>>> import numpy as np
>>> import numpy.linalg as la
>>> np.set_printoptions(precision=2, suppress=True, linewidth=120)
>>> def tidy(a):
...     return np.round(a, 2) + 0
... 
>>> J = np.load("dump.npy")
>>> J
array([[1.  , 0.5 , 0.25, 0.12, 0.06, 0.03, 0.02],
       [0.5 , 1.  , 0.5 , 0.25, 0.12, 0.06, 0.03],
       [0.25, 0.5 , 1.  , 0.5 , 0.25, 0.12, 0.06],
       [0.12, 0.25, 0.5 , 1.  , 0.5 , 0.25, 0.12],
       [0.06, 0.12, 0.25, 0.5 , 1.  , 0.5 , 0.25],
       [0.03, 0.06, 0.12, 0.25, 0.5 , 1.  , 0.5 ],
       [0.02, 0.03, 0.06, 0.12, 0.25, 0.5 , 1.  ]])
>>> # symmetric
>>> other = np.array([[4, 9], [4, 4], [0, 8], [1, 1], [7, 9], [9, 7], [1, 7]])
>>> tidy(np.einsum("ij->j", J))
array([1.98, 2.46, 2.68, 2.74, 2.68, 2.46, 1.98])
>>> other @ J
Traceback (most recent call last):
  File "<python-input-9>", line 1, in <module>
    other @ J
    ~~~~~~^~~
ValueError: matmul: Input operand 1 has a mismatch in its core dimension 0, with gufunc signature (n?,k),(k,m?)->(n?,m?) (size 7 is different from 2)
>>> low = la.cholesky(J)
>>> tidy(low)
array([[1.  , 0.  , 0.  , 0.  , 0.  , 0.  , 0.  ],
       [0.5 , 0.87, 0.  , 0.  , 0.  , 0.  , 0.  ],
       [0.25, 0.43, 0.87, 0.  , 0.  , 0.  , 0.  ],
       [0.12, 0.22, 0.43, 0.87, 0.  , 0.  , 0.  ],
       [0.06, 0.1 , 0.22, 0.43, 0.87, 0.  , 0.  ],
       [0.03, 0.05, 0.1 , 0.22, 0.43, 0.87, 0.  ],
       [0.02, 0.02, 0.05, 0.1 , 0.22, 0.43, 0.87]])
>>> tidy(np.diag(low) ** 2)
array([1.  , 0.75, 0.75, 0.75, 0.75, 0.75, 0.75])
>>> tidy(np.prod(np.diag(low)) ** 2), tidy(la.det(J))
(np.float64(0.18), np.float64(0.18))
>>> x0 = np.array([0, 1, 3, 1, 1, 1, 2])
>>> h1 = np.maximum(low @ x0, 0)
>>> tidy(low.T @ h1)
array([1.71, 2.96, 4.44, 3.65, 3.19, 2.78, 2.31])
>>> tidy(np.maximum(low @ (3 * x0), 0))
array([0.  , 2.6 , 9.09, 7.15, 6.18, 5.65, 8.  ])
>>> tidy(np.maximum(low @ x0, 0) - np.maximum(-low @ x0, 0))
array([0.  , 0.87, 3.03, 2.38, 2.06, 1.88, 2.67])
>>> np.flatnonzero(h1 > 1e-9)
array([1, 2, 3, 4, 5, 6])
>>> other = np.array([[-2, 1], [1, -1], [2, 2]])
>>> A = np.tile(other, (2, 3))
>>> A
array([[-2,  1, -2,  1, -2,  1],
       [ 1, -1,  1, -1,  1, -1],
       [ 2,  2,  2,  2,  2,  2],
       [-2,  1, -2,  1, -2,  1],
       [ 1, -1,  1, -1,  1, -1],
       [ 2,  2,  2,  2,  2,  2]])
>>> # null space of dimension 4
>>> r = la.matrix_rank(A)
>>> r
np.int64(2)
>>> N = la.svd(A)[2][r:].T
>>> tidy(N @ N.T)
array([[ 0.67,  0.  , -0.33,  0.  , -0.33,  0.  ],
       [ 0.  ,  0.67,  0.  , -0.33,  0.  , -0.33],
       [-0.33,  0.  ,  0.67,  0.  , -0.33,  0.  ],
       [ 0.  , -0.33,  0.  ,  0.67,  0.  , -0.33],
       [-0.33,  0.  , -0.33,  0.  ,  0.67,  0.  ],
       [ 0.  , -0.33,  0.  , -0.33,  0.  ,  0.67]])
>>> other = A[0, 0] * A[1:] - np.outer(A[1:, 0], A[0])
>>> other
array([[ 0,  1,  0,  1,  0,  1],
       [ 0, -6,  0, -6,  0, -6],
       [ 0,  0,  0,  0,  0,  0],
       [ 0,  1,  0,  1,  0,  1],
       [ 0, -6,  0, -6,  0, -6]])
>>> la.matrix_rank(other), la.matrix_rank(A)
(np.int64(1), np.int64(2))
>>> t3 = np.stack([A, 3 * A, A[::-1]])
>>> tidy(la.det(t3))
array([0., 0., 0.])
>>> la.matrix_rank(t3)
array([2, 2, 2])
>>> t3.sum(axis=0)
array([[-6,  6, -6,  6, -6,  6],
       [ 5, -5,  5, -5,  5, -5],
       [ 6,  9,  6,  9,  6,  9],
       [-6,  6, -6,  6, -6,  6],
       [ 5, -5,  5, -5,  5, -5],
       [ 6,  9,  6,  9,  6,  9]])
>>> t3.shape
(3, 6, 6)
>>> (t3 @ A.T).shape
(3, 6, 6)
